$ ipython --no-banner

In [1]: import numpy as np

In [2]: import numpy.linalg as la

In [3]: np.set_printoptions(precision=2, suppress=True, linewidth=160, legacy="1.25")

In [4]: feats = np.loadtxt("w.csv", delimiter=",")

In [5]: feats
Out[5]: 
array([[-0.29, -0.25,  0.22, -0.43, -0.48,  0.62],
       [ 0.5 , -0.29, -0.76, -0.2 , -0.17,  0.12],
       [ 0.13,  0.7 , -0.03, -0.69,  0.06, -0.08],
       [ 0.25, -0.25,  0.2 , -0.2 ,  0.79,  0.42],
       [ 0.67, -0.21,  0.57, -0.11, -0.3 , -0.29],
       [ 0.38,  0.5 ,  0.05,  0.49, -0.15,  0.58]])

In [6]: B = la.inv(feats)

In [7]: B
Out[7]: 
array([[-0.29,  0.5 ,  0.13,  0.25,  0.67,  0.38],
       [-0.25, -0.29,  0.7 , -0.25, -0.21,  0.5 ],
       [ 0.22, -0.76, -0.03,  0.2 ,  0.57,  0.05],
       [-0.43, -0.2 , -0.69, -0.2 , -0.11,  0.49],
       [-0.48, -0.17,  0.06,  0.79, -0.3 , -0.15],
       [ 0.62,  0.12, -0.08,  0.42, -0.29,  0.58]])

In [8]: round(la.slogdet(feats)[0], 2)
Out[8]: -1.0

In [9]: print(np.round(feats @ B, 2) + 0)
[[1. 0. 0. 0. 0. 0.]
 [0. 1. 0. 0. 0. 0.]
 [0. 0. 1. 0. 0. 0.]
 [0. 0. 0. 1. 0. 0.]
 [0. 0. 0. 0. 1. 0.]
 [0. 0. 0. 0. 0. 1.]]

In [10]: np.allclose(B, feats.T)
Out[10]: True

In [11]: round(np.abs(la.eigvals(B)).max(), 2)
Out[11]: 1.0

In [12]: np.allclose(B, B.T)
Out[12]: False

In [13]: np.allclose(B @ B.T, B.T @ B)
Out[13]: True

In [14]: print(round(np.trace(B), 2))
-0.54
